$ python -q
>>> import numpy as np
>>> from numpy import linalg as LA
>>> np.set_printoptions(precision=2, suppress=True, linewidth=140, sign=" ")
>>> rd = lambda a: np.round(a, 2) + 0
>>> mat = np.loadtxt("a.csv", delimiter=",")
>>> print(mat)
[[ 0.  2.  0.  0.  0.  0.  0.]
 [ 0.  0.  0.  0.  2.  0.  0.]
 [ 0.  0.  0.  0.  0.  0.  0.]
 [ 0.  0.  0.  0.  0.  2.  0.]
 [ 0.  0.  3.  0.  0.  0.  0.]
 [ 3.  0.  0.  0.  0.  0.  0.]
 [ 0.  0.  0.  3.  0.  0.  0.]]
>>> rng = np.random.default_rng(26)
>>> lab = rng.permutation(7)
>>> print(lab)
[ 0  6  2  3  5  1  4]
>>> M2 = mat[lab][:, lab]
>>> print(rd(np.sort(np.abs(LA.eigvals(M2)))))
[ 0.  0.  0.  0.  0.  0.  0.]
>>> print(np.diag(M2))
[ 0.  0.  0.  0.  0.  0.  0.]
>>> print(np.allclose(M2, mat))
False
>>> print(LA.matrix_rank(mat, rtol=0.1))
6
>>> print(LA.cond(mat) > 100)
True
>>> th = np.radians(60)
>>> R = np.eye(7)
>>> R[4, 4] = R[3, 3] = np.cos(th)
>>> R[4, 3], R[3, 4] = -np.sin(th), np.sin(th)
>>> print(rd(R))
[[ 1.    0.    0.    0.    0.    0.    0.  ]
 [ 0.    1.    0.    0.    0.    0.    0.  ]
 [ 0.    0.    1.    0.    0.    0.    0.  ]
 [ 0.    0.    0.    0.5   0.87  0.    0.  ]
 [ 0.    0.    0.   -0.87  0.5   0.    0.  ]
 [ 0.    0.    0.    0.    0.    1.    0.  ]
 [ 0.    0.    0.    0.    0.    0.    1.  ]]
>>> M2 = mat @ R.T
>>> print(rd(LA.det(R)), np.trace(R))
1.0 6.0
>>> print(rd(LA.svd(mat, compute_uv=False)), rd(LA.svd(M2, compute_uv=False)))
[ 3.  3.  3.  2.  2.  2.  0.] [ 3.  3.  3.  2.  2.  2.  0.]
>>> print(np.allclose(mat @ mat.T, M2 @ M2.T))
True
>>> F = np.array([[4.0, 0.0, 3.0, 0.0, 3.0],
...     [0.0, 4.0, 0.0, 0.0, 0.0],
...     [3.0, 0.0, 4.0, 0.0, 3.0],
...     [0.0, 0.0, 0.0, 4.0, 0.0],
...     [3.0, 0.0, 3.0, 0.0, 4.0]])
>>> print(np.flatnonzero(LA.matrix_power((F != 0) + (F.T != 0) + np.eye(5), 5)[4]))
[ 0  2  4]
>>> print(rd(LA.det(F)))
160.0
>>> print(rd(np.sort(LA.eigvals(F).real)))
[  1.   1.   4.   4.  10.]
>>> Lm = LA.cholesky(F)
>>> print(LA.eigvalsh(F).min() > 0)
True
>>> print(F / np.sqrt(np.outer(np.diag(F), np.diag(F))))
[[ 1.    0.    0.75  0.    0.75]
 [ 0.    1.    0.    0.    0.  ]
 [ 0.75  0.    1.    0.    0.75]
 [ 0.    0.    0.    1.    0.  ]
 [ 0.75  0.    0.75  0.    1.  ]]
>>> print(rd(np.diag(Lm) ** 2))
[ 4.    4.    1.75  4.    1.43]
>>> print(rd(np.prod(np.diag(Lm)) ** 2), rd(LA.det(F)))
160.0 160.0
>>> E = np.load("dump.npy")
>>> print(E)
[[ 3.  1.  0.  0.]
 [ 0.  3.  1.  0.]
 [ 0.  0.  3.  1.]
 [ 0.  0.  0.  3.]]
>>> proj = np.triu(np.array([[2, 1, -2, -3], [3, 2, -1, 3], [0, -3, -1, 2], [2, -3, 1, -2]]), 1) + np.eye(4)
>>> M2 = proj @ E @ LA.inv(proj)
>>> print(np.trace(M2), np.trace(E))
12.0 12.0
>>> print(rd(LA.det(M2)))
81.0
>>> print(np.poly(M2))
[   1.  -12.   54. -108.   81.]
>>> print(LA.matrix_rank(M2))
4
>>> print(M2)
[[ 3.  1.  2. -9.]
 [ 0.  3.  1. -3.]
 [ 0.  0.  3.  1.]
 [ 0.  0.  0.  3.]]
>>> K = np.loadtxt("m.csv", delimiter=",")
>>> print(K)
[[ 6.1 -1.  -5. ]
 [-1.   7.1 -6. ]
 [ 6.  -1.  -4.9]]
>>> print(np.argsort(-LA.norm(K, axis=0).round(6), kind="stable")[:3])
[ 2  0  1]
>>> print([round(float(x), 2) for x in LA.svd(K, compute_uv=False)[:3]])
[11.64, 8.72, 0.0]
>>> Uu, sigma, VT = LA.svd(K, full_matrices=False)
>>> print(rd(sigma))
[ 11.64   8.72   0.  ]
>>> print(rd(sigma / sigma[0]))
[ 1.    0.75  0.  ]
>>> print(Uu.shape, sigma.shape, VT.shape)
(3, 3) (3,) (3, 3)
>>> print(rd(Uu.T @ K @ VT.T))
[[ 11.64   0.     0.  ]
 [  0.     8.72   0.  ]
 [  0.     0.     0.  ]]
>>> print(np.abs(Uu[:, 0]).round(6).argmax())
0
>>> print(rd(Uu.T @ Uu))
[[ 1.  0.  0.]
 [ 0.  1.  0.]
 [ 0.  0.  1.]]
>>> print(rd(np.cumsum(sigma ** 2) / np.sum(sigma ** 2)))
[ 0.64  1.    1.  ]
>>> print(rd(LA.det(2 * K)), rd(LA.det(K)))
0.65 0.08
>>> print(np.kron(np.eye(2, dtype=int), K))
[[ 6.1 -1.  -5.   0.  -0.  -0. ]
 [-1.   7.1 -6.  -0.   0.  -0. ]
 [ 6.  -1.  -4.9  0.  -0.  -0. ]
 [ 0.  -0.  -0.   6.1 -1.  -5. ]
 [-0.   0.  -0.  -1.   7.1 -6. ]
 [ 0.  -0.  -0.   6.  -1.  -4.9]]
>>> print(np.einsum("ij,ji->", K, K))
65.63
>>> print(rd(LA.det(K[::-1])))
-0.08
>>> feats = np.array([[-25, 5, -15, -5, 1, -3],
...     [40, 20, 30, 8, 4, 6],
...     [-25, 15, -30, -5, 3, -6],
...     [0, 0, 0, -15, 3, -9],
...     [0, 0, 0, 24, 12, 18],
...     [0, 0, 0, -15, 9, -18]])
>>> print(feats)
[[-25   5 -15  -5   1  -3]
 [ 40  20  30   8   4   6]
 [-25  15 -30  -5   3  -6]
 [  0   0   0 -15   3  -9]
 [  0   0   0  24  12  18]
 [  0   0   0 -15   9 -18]]
>>> print(rd(np.sort(np.abs(LA.eigvals(feats)))))
[  4.55   7.58  17.02  28.37  33.47  55.79]
>>> print(rd(np.abs(LA.eigvals(feats)).max()))
55.79
>>> r0 = np.array([1, 9, -6])
>>> print(np.convolve(feats[0], r0))
[ -25 -220  180 -170   46   36  -33   18]
>>> print(np.polyval(r0, feats[0]))
[394  64  84 -26   4 -24]
>>> print(np.correlate(feats[0], feats[3], "full"))
[ 225 -120  525  -75  201  105  -24   45    0    0    0]
>>> lab = rng.permutation(6)
>>> print(lab)
[ 5  4  1  3  2  0]
>>> M2 = feats[lab][:, lab]
>>> print(np.allclose(M2, feats))
False
>>> print(np.diag(M2))
[-18  12  20 -15 -30 -25]
>>> print(rd(np.sort(np.abs(LA.eigvals(M2)))))
[  4.55   7.58  17.02  28.37  33.47  55.79]
>>> M2 = np.array([[-3, 0, 0, 4, -1, -5, 4],
...     [0, 1, -1, 2, 3, 0, -1],
...     [5, -4, 2, -2, 2, -1, 1],
...     [-2, 3, -5, 2, 4, 4, 5],
...     [-3, -5, 1, -5, -3, -5, 4],
...     [-3, 5, -5, 5, 2, -2, 3],
...     [2, 3, 5, -3, -4, 5, -3]])
>>> M2[-1] = M2[0]
>>> m1 = M2 + 0.05 * np.eye(7)
>>> print(m1)
[[-2.95  0.    0.    4.   -1.   -5.    4.  ]
 [ 0.    1.05 -1.    2.    3.    0.   -1.  ]
 [ 5.   -4.    2.05 -2.    2.   -1.    1.  ]
 [-2.    3.   -5.    2.05  4.    4.    5.  ]
 [-3.   -5.    1.   -5.   -2.95 -5.    4.  ]
 [-3.    5.   -5.    5.    2.   -1.95  3.  ]
 [-3.    0.    0.    4.   -1.   -5.    4.05]]
>>> Uu, sigma, VT = LA.svd(m1)
>>> print(rd(sigma))
[ 15.56  13.25   7.13   6.01   2.7    1.77   0.01]
>>> print(np.argmax(sigma[:-1] / (sigma[1:] + 1e-6)) + 1)
6
>>> M2 = Uu[:, :6] @ np.diag(sigma[:6]) @ VT[:6]
>>> print(rd(np.abs(m1 - M2).max()))
0.0
>>> print(LA.matrix_rank(M2))
6
